% python3 -q
>>> import numpy as np
>>> from numpy import linalg as LA
>>> np.set_printoptions(precision=3, suppress=True, linewidth=200, floatmode="fixed")
>>> rd = lambda a: np.round(a, 3) + 0
>>> K = np.load("dump.npy")
>>> rd(K)
array([[ 0.959, -0.092,  0.014, -0.170,  0.043],
       [-0.092,  0.794,  0.032, -0.381,  0.096],
       [ 0.014,  0.032,  0.995,  0.059, -0.015],
       [-0.170, -0.381,  0.059,  0.297,  0.178],
       [ 0.043,  0.096, -0.015,  0.178,  0.955]])
>>> np.allclose(K[:-1].T @ LA.lstsq(K[:-1].T, K[-1])[0], K[-1])
True
>>> LA.lstsq(K[:-1].T, K[-1])[2]
np.int32(4)
>>> np.abs(np.diag(LA.qr(K)[1])) > 1e-9
array([ True,  True,  True,  True, False])
>>> rd(np.trace(LA.pinv(K) @ K))
np.float64(4.0)
>>> left, sv, Vh = LA.svd(K)
>>> np.argmax(sv[:-1] / (sv[1:] + 1e-6)) + 1
np.int64(4)
>>> rd(sv)
array([1.000, 1.000, 1.000, 1.000, 0.000])
>>> B = left[:, :4] @ np.diag(sv[:4]) @ Vh[:4]
>>> rd(B)
array([[ 0.959, -0.092,  0.014, -0.170,  0.043],
       [-0.092,  0.794,  0.032, -0.381,  0.096],
       [ 0.014,  0.032,  0.995,  0.059, -0.015],
       [-0.170, -0.381,  0.059,  0.297,  0.178],
       [ 0.043,  0.096, -0.015,  0.178,  0.955]])
>>> r = LA.matrix_rank(K)
>>> r
np.int64(4)
>>> N = LA.svd(K)[2][r:].T
>>> [int(LA.matrix_rank(K[:, :j + 1])) for j in range(5)]
[1, 2, 3, 4, 4]
>>> rd(N @ N.T)
array([[ 0.041,  0.092, -0.014,  0.170, -0.043],
       [ 0.092,  0.206, -0.032,  0.381, -0.096],
       [-0.014, -0.032,  0.005, -0.059,  0.015],
       [ 0.170,  0.381, -0.059,  0.703, -0.178],
       [-0.043, -0.096,  0.015, -0.178,  0.045]])
>>> np.allclose(K @ N, 0)
True
>>> rd(N[:, 0] / N[np.abs(N[:, 0]).round(6).argmax(), 0])
array([ 0.242,  0.541, -0.084,  1.000, -0.253])
>>> rd(K @ N)
array([[0.000],
       [0.000],
       [0.000],
       [0.000],
       [0.000]])
>>> LA.matrix_rank(K.T @ K), LA.matrix_rank(K @ K.T)
(np.int64(4), np.int64(4))
>>> [int(LA.matrix_rank(np.delete(K, i, axis=0))) for i in range(5)]
[4, 4, 4, 4, 4]
>>> rd(LA.norm(K, 1)), rd(LA.norm(K, np.inf))
(np.float64(1.395), np.float64(1.395))
>>> rd(LA.norm(K[3] - K[1]))
np.float64(1.361)
>>> rd(LA.norm(K, axis=0))
array([0.979, 0.891, 0.998, 0.545, 0.977])
>>> rd(K[3] @ K[1])
np.float64(-0.381)
>>> B = K / np.sqrt((K ** 2).mean(axis=1, keepdims=True))
>>> LA.matrix_rank(K - K.mean(axis=1, keepdims=True))
np.int64(4)
>>> LA.matrix_rank(B) == LA.matrix_rank(K)
np.True_
>>> M = np.loadtxt("test0.csv", delimiter=",")
>>> M
array([[ 8.939,  0.934,  4.384],
       [-9.018, -1.722,  3.964],
       [-7.535,  5.958, -2.779],
       [-4.811, -2.382,  8.437],
       [-6.799, -0.701, -7.299],
       [ 4.038, -8.889,  2.164],
       [ 4.051, -7.108, -5.750],
       [-5.974,  4.059,  6.917],
       [-5.979, -7.369, -3.154],
       [-5.949, -3.834,  7.065],
       [ 8.531,  3.730,  3.649],
       [-1.542,  2.541, -9.548],
       [-0.875, -9.294,  3.586],
       [ 7.642, -3.358,  5.506],
       [-5.163, -4.443, -7.321],
       [-1.420, -9.876, -0.665],
       [ 4.095, -6.254,  6.642],
       [ 3.576, -8.739,  3.294],
       [ 4.804, -6.785,  5.558],
       [ 1.027,  9.014,  4.206]])
>>> P = M @ LA.solve(M.T @ M, M.T)
>>> LA.matrix_rank(np.eye(20) - P)
np.int64(17)
>>> np.allclose(P @ P, P)
True
>>> q, _ = LA.qr(np.array([[0.6, 1.0], [-1.0, 0.2]]))
>>> E = -3 * q
>>> rd(E)
array([[ 1.543, -2.572],
       [-2.572, -1.543]])
>>> # equal to its transpose
>>> rd(LA.eigvalsh(E).min())
np.float64(-3.0)
>>> [round(float(LA.det(E[:i, :i])), 2) + 0 for i in range(1, 3)]
[1.54, -9.0]
